>>> import numpy as np
>>> from numpy import linalg as LA
>>> np.set_printoptions(suppress=True, linewidth=200)
>>> out = np.array([[1, 1, 0, 1, 3, 3, 1],
...     [1, 2, 0, 1, 1, 0, 3],
...     [2, 3, 1, 1, 3, 0, 3],
...     [3, 3, 1, 3, 3, 0, 0],
...     [2, 1, 1, 0, 3, 3, 2],
...     [2, 2, 3, 2, 3, 3, 3]])
>>> mat = out.T @ out
>>> mat
array([[23, 24, 13, 17, 31, 15, 20],
       [24, 28, 13, 19, 32, 12, 24],
       [13, 13, 12, 10, 18, 12, 14],
       [17, 19, 10, 16, 22,  9, 13],
       [31, 32, 18, 22, 46, 27, 30],
       [15, 12, 12,  9, 27, 27, 18],
       [20, 24, 14, 13, 30, 18, 32]])
>>> rk = LA.matrix_rank(mat)
>>> rk
np.int64(6)
>>> ns = LA.svd(mat)[2][rk:].T
>>> ns.shape
(7, 1)
>>> np.round(mat @ ns, 2) + 0
array([[0.],
       [0.],
       [0.],
       [0.],
       [0.],
       [0.],
       [0.]])
>>> [int(LA.matrix_rank(np.delete(mat, i, axis=0))) for i in range(7)]
[6, 6, 6, 6, 6, 6, 6]
>>> data = np.loadtxt("sample10.csv", delimiter=",")
>>> data
array([[ 0.66, -0.61, -0.31,  0.22, -0.34,  0.77],
       [ 0.96,  0.98,  0.92,  0.59, -0.81,  1.  ],
       [ 0.6 , -0.69, -0.93,  0.88,  0.78,  0.49],
       [-0.08,  0.81,  0.61, -0.3 , -0.22,  0.86],
       [-0.37,  0.98,  0.79,  0.03,  0.24,  0.97],
       [ 0.93, -0.63,  0.03,  0.98, -0.23,  0.98],
       [ 0.93, -0.7 , -0.75,  1.  ,  0.84,  0.93],
       [ 0.15, -0.87, -0.35,  1.  ,  0.85, -0.99],
       [-0.73,  0.99,  0.93,  0.11,  0.19,  0.53],
       [-0.98,  1.  ,  0.05, -0.97,  0.9 ,  0.31],
       [-0.72,  0.28,  0.97, -0.98, -0.94, -0.92],
       [-0.56, -0.97, -0.85,  0.71,  0.75, -1.  ],
       [ 0.12, -0.97, -0.81,  0.97,  0.74, -1.  ],
       [ 0.83, -0.94, -0.98, -0.29,  0.28,  0.87],
       [-0.68, -0.28, -0.09, -0.88, -0.14, -0.96],
       [ 0.72, -0.95, -0.99,  0.98,  0.93, -0.41],
       [ 0.63, -0.98, -0.13,  0.98, -0.06, -0.97],
       [ 0.68, -0.98, -0.79, -0.78, -0.71, -0.51],
       [ 0.8 ,  0.84, -0.41, -1.  , -0.85,  1.  ],
       [-0.91, -0.32, -0.97, -1.  ,  0.56, -0.98],
       [ 0.02,  0.77,  0.89,  0.74, -0.24,  0.6 ],
       [ 0.34, -0.88, -0.85,  1.  ,  0.93, -0.96],
       [ 0.77, -0.87,  1.  ,  1.  , -0.52, -0.98],
       [ 0.11,  0.98,  0.93, -0.95, -0.86,  1.  ],
       [-0.92,  1.  , -0.24, -1.  , -0.39,  1.  ],
       [-0.05, -0.8 , -0.35,  0.59,  0.23, -0.95],
       [-0.25,  1.  ,  1.  ,  0.96,  0.2 ,  1.  ],
       [ 0.09,  0.66,  0.56,  0.96,  0.52,  0.42],
       [ 0.68,  1.  ,  0.99,  0.41, -0.79,  1.  ],
       [-0.14,  0.01,  0.96, -0.31, -0.87, -0.66],
       [ 0.7 ,  0.55, -0.97, -0.87,  0.45,  1.  ],
       [ 0.85, -0.87,  0.31,  0.96, -0.45,  0.44]])
>>> out = np.c_[data[:, :2] @ np.array([[-1, 1], [-3, -3]]), np.array([1, 3, 3, 2, 3, 0, 0, 1, 1, 1, 0, 1, 3, 3, 2, 2, 1, 0, 1, 0, 1, 2, 2, 0, 0, 3, 2, 1, 1, 1, 0, 3])]
>>> out.round(2)
array([[ 1.17,  2.49,  1.  ],
       [-3.9 , -1.98,  3.  ],
       [ 1.47,  2.67,  3.  ],
       [-2.35, -2.51,  2.  ],
       [-2.57, -3.31,  3.  ],
       [ 0.96,  2.82,  0.  ],
       [ 1.17,  3.03,  0.  ],
       [ 2.46,  2.76,  1.  ],
       [-2.24, -3.7 ,  1.  ],
       [-2.02, -3.98,  1.  ],
       [-0.12, -1.56,  0.  ],
       [ 3.47,  2.35,  1.  ],
       [ 2.79,  3.03,  3.  ],
       [ 1.99,  3.65,  3.  ],
       [ 1.52,  0.16,  2.  ],
       [ 2.13,  3.57,  2.  ],
       [ 2.31,  3.57,  1.  ],
       [ 2.26,  3.62,  0.  ],
       [-3.32, -1.72,  1.  ],
       [ 1.87,  0.05,  0.  ],
       [-2.33, -2.29,  1.  ],
       [ 2.3 ,  2.98,  2.  ],
       [ 1.84,  3.38,  2.  ],
       [-3.05, -2.83,  0.  ],
       [-2.08, -3.92,  0.  ],
       [ 2.45,  2.35,  3.  ],
       [-2.75, -3.25,  2.  ],
       [-2.07, -1.89,  1.  ],
       [-3.68, -2.32,  1.  ],
       [ 0.11, -0.17,  1.  ],
       [-2.35, -0.95,  0.  ],
       [ 1.76,  3.46,  3.  ]])
>>> np.round(LA.lstsq(data, out[:, 0])[0], 2) + 0
array([-1., -3.,  0.,  0.,  0.,  0.])
>>> LA.matrix_rank(np.c_[data, out])
np.int64(7)
>>> np.unravel_index(np.abs(out).argmax(), out.shape)
(np.int64(9), np.int64(1))
>>> np.round(LA.norm(out), 2)
np.float64(22.75)
>>> np.count_nonzero(out)
np.int64(88)
>>> out.shape
(32, 3)
>>> np.round(out.sum(axis=0), 2)
array([-0.8 ,  9.56, 44.  ])
>>> np.abs(out).max()
np.float64(3.98)
>>> E = np.array([[3, 2, -3, -1, 0, -2, 3, -1],
...     [0, -39, 3, -3, -2, 2, 2, -1],
...     [0, -1, 59, -3, 3, 1, 2, -1],
...     [1, 3, 3, 22, -1, 3, -3, -1],
...     [1, -1, -2, 0, 37, 2, -3, 2],
...     [2, 2, -2, 0, -1, -22, -1, 0],
...     [3, -3, 2, -1, -3, 1, 57, -3],
...     [-1, 2, 0, -3, 3, -3, 3, -3]])
>>> rng = np.random.default_rng(14)
>>> lab = rng.permutation(8)
>>> out = E[:, lab] * rng.choice([-1, 1], 8)
>>> out
array([[  1,   3,   0,   3,   1,   2,   3,  -2],
       [  3,   2,   2,   0,   1, -39,  -3,   2],
       [  3,   2,  -3,   0,   1,  -1, -59,   1],
       [-22,  -3,   1,   1,   1,   3,  -3,   3],
       [  0,  -3, -37,   1,  -2,  -1,   2,   2],
       [  0,  -1,   1,   2,   0,   2,   2, -22],
       [  1,  57,   3,   3,   3,  -3,  -2,   1],
       [  3,   3,  -3,  -1,   3,   2,   0,  -3]])
>>> U, _, vt = LA.svd(E.T @ out)
>>> lab
array([3, 6, 4, 0, 7, 1, 2, 5])
>>> E.sum(axis=0)
array([  9, -35,  60,  11,  36, -18,  60,  -8])
>>> np.round(LA.svd(E, compute_uv=False), 2)
array([61.09, 56.69, 39.24, 37.02, 24.06, 19.88,  3.39,  2.83])
>>> np.diff(E, axis=0)
array([[ -3, -41,   6,  -2,  -2,   4,  -1,   0],
       [  0,  38,  56,   0,   5,  -1,   0,   0],
       [  1,   4, -56,  25,  -4,   2,  -5,   0],
       [  0,  -4,  -5, -22,  38,  -1,   0,   3],
       [  1,   3,   0,   0, -38, -24,   2,  -2],
       [  1,  -5,   4,  -1,  -2,  23,  58,  -3],
       [ -4,   5,  -2,  -2,   6,  -4, -54,   0]])
>>> np.abs(E).max()
np.int64(59)
>>> np.unravel_index(np.abs(E).argmax(), E.shape)
(np.int64(2), np.int64(2))
>>> K = np.load("dump.npy")
>>> K
array([[-0.6 , -2.6 , -0.6 ,  1.3 , -3.61, -1.8 ,  1.2 ,  0.1 ],
       [-1.8 ,  0.6 ,  0.8 ,  0.3 ,  1.81, -0.1 , -0.6 , -0.4 ],
       [ 0.1 , -0.8 ,  0.3 ,  1.4 ,  1.79, -0.3 , -0.6 , -0.5 ],
       [ 0.7 ,  0.7 , -1.4 ,  0.2 , -2.1 , -0.8 ,  0.7 , -0.7 ],
       [-1.7 ,  0.2 ,  0.2 , -1.7 ,  0.3 ,  0.7 , -0.1 ,  0.3 ],
       [ 1.3 ,  1.3 , -1.6 , -0.2 , -1.19,  2.7 ,  0.4 , -1.1 ],
       [-0.8 ,  1.  , -0.4 , -2.2 ,  2.7 ,  0.1 , -0.9 , -1.5 ],
       [-1.1 ,  0.7 ,  0.4 ,  0.  , -0.31, -0.9 ,  0.1 , -1.2 ],
       [ 1.1 ,  1.9 , -0.6 ,  0.2 , -1.23,  0.1 ,  0.4 ,  2.5 ],
       [ 0.4 , -1.4 , -0.7 , -0.6 ,  0.32, -1.6 , -0.1 , -0.3 ],
       [ 2.3 ,  0.  ,  0.4 ,  0.4 ,  0.89, -0.8 , -0.3 , -1.  ],
       [-0.6 ,  0.5 , -0.6 , -0.1 ,  6.63, -1.7 , -2.2 , -1.4 ],
       [ 0.7 ,  0.5 , -0.5 ,  0.  ,  0.9 , -0.5 , -0.3 ,  1.3 ],
       [-0.5 , -0.5 , -0.2 ,  0.4 ,  2.1 , -0.2 , -0.7 ,  0.1 ],
       [-1.1 , -0.3 , -0.4 ,  1.  ,  1.82, -1.4 , -0.6 ,  0.1 ],
       [ 0.  , -1.4 , -0.5 ,  1.2 , -1.22, -2.3 ,  0.4 , -0.8 ],
       [-1.3 ,  0.9 ,  1.4 ,  1.1 ,  4.8 ,  0.1 , -1.6 ,  0.1 ],
       [-1.5 , -0.2 , -1.1 ,  0.3 ,  1.77,  0.7 , -0.6 , -0.5 ]])
>>> Xs = K - K.mean(axis=0)
>>> U, sig, vt = LA.svd(Xs, full_matrices=False)
>>> np.round(vt[0] * np.sign(vt[0, np.abs(vt[0]).argmax()]), 2)
array([-0.18,  0.13,  0.13, -0.06,  0.91,  0.02, -0.3 , -0.09])
>>> (np.sign(U[:, 0]) == np.sign(U[0, 0])).astype(int)
array([1, 0, 0, 1, 1, 1, 0, 1, 1, 1, 1, 0, 1, 0, 0, 1, 0, 0])
>>> np.round(np.abs(vt[-1]), 2) + 0
array([0.  , 0.  , 0.  , 0.  , 0.32, 0.  , 0.95, 0.  ])
>>> np.round(Xs.mean(axis=0), 2) + 0
array([0., 0., 0., 0., 0., 0., 0., 0.])
>>> proj = K @ LA.solve(K.T @ K, K.T)
>>> np.allclose(proj @ proj, proj)
True
>>> np.round(np.diag(proj), 2)
array([0.45, 0.28, 0.26, 0.42, 0.34, 0.74, 0.53, 0.46, 0.74, 0.36, 0.56, 0.61, 0.24, 0.13, 0.36, 0.38, 0.44, 0.71])
>>> out = np.c_[K[:, :2] @ np.array([[1, 1], [7, 3]]), np.array([2, 0, 2, 0, 2, 2, 2, 1, 2, 1, 1, 1, 0, 1, 1, 1, 0, 1])]
>>> out.round(2) + 0
array([[-18.8,  -8.4,   2. ],
       [  2.4,   0. ,   0. ],
       [ -5.5,  -2.3,   2. ],
       [  5.6,   2.8,   0. ],
       [ -0.3,  -1.1,   2. ],
       [ 10.4,   5.2,   2. ],
       [  6.2,   2.2,   2. ],
       [  3.8,   1. ,   1. ],
       [ 14.4,   6.8,   2. ],
       [ -9.4,  -3.8,   1. ],
       [  2.3,   2.3,   1. ],
       [  2.9,   0.9,   1. ],
       [  4.2,   2.2,   0. ],
       [ -4. ,  -2. ,   1. ],
       [ -3.2,  -2. ,   1. ],
       [ -9.8,  -4.2,   1. ],
       [  5. ,   1.4,   0. ],
       [ -2.9,  -2.1,   1. ]])
>>> LA.matrix_rank(out)
np.int64(3)
>>> LA.matrix_rank(np.c_[K, out])
np.int64(9)
>>> np.round(LA.norm(LA.qr(K)[0].T @ out, axis=0) ** 2 / ((out ** 2).sum(axis=0) + 1e-12), 2)
array([1.  , 1.  , 0.41])
>>> np.round(LA.norm(out - K @ LA.lstsq(K, out)[0], axis=0), 2) + 0
array([0.  , 0.  , 4.35])
>>> np.round(LA.lstsq(K, out[:, 0])[0], 2) + 0
array([1., 7., 0., 0., 0., 0., 0., 0.])
>>> LA.matrix_rank(K, rtol=0.1)
np.int64(7)
>>> np.argsort(-LA.norm(K, axis=0).round(6), kind="stable")[:3]
array([4, 5, 0])
>>> LA.cond(K) > 100
np.True_
>>> [round(float(x), 2) for x in LA.svd(K, compute_uv=False)[:3]]
[11.71, 6.47, 4.51]
>>> np.round(np.abs(LA.svd(K)[2][-1]), 2) + 0
array([0.  , 0.  , 0.  , 0.  , 0.32, 0.  , 0.95, 0.  ])
>>> round(LA.norm(K, 2) / LA.norm(K), 2)
np.float64(0.75)
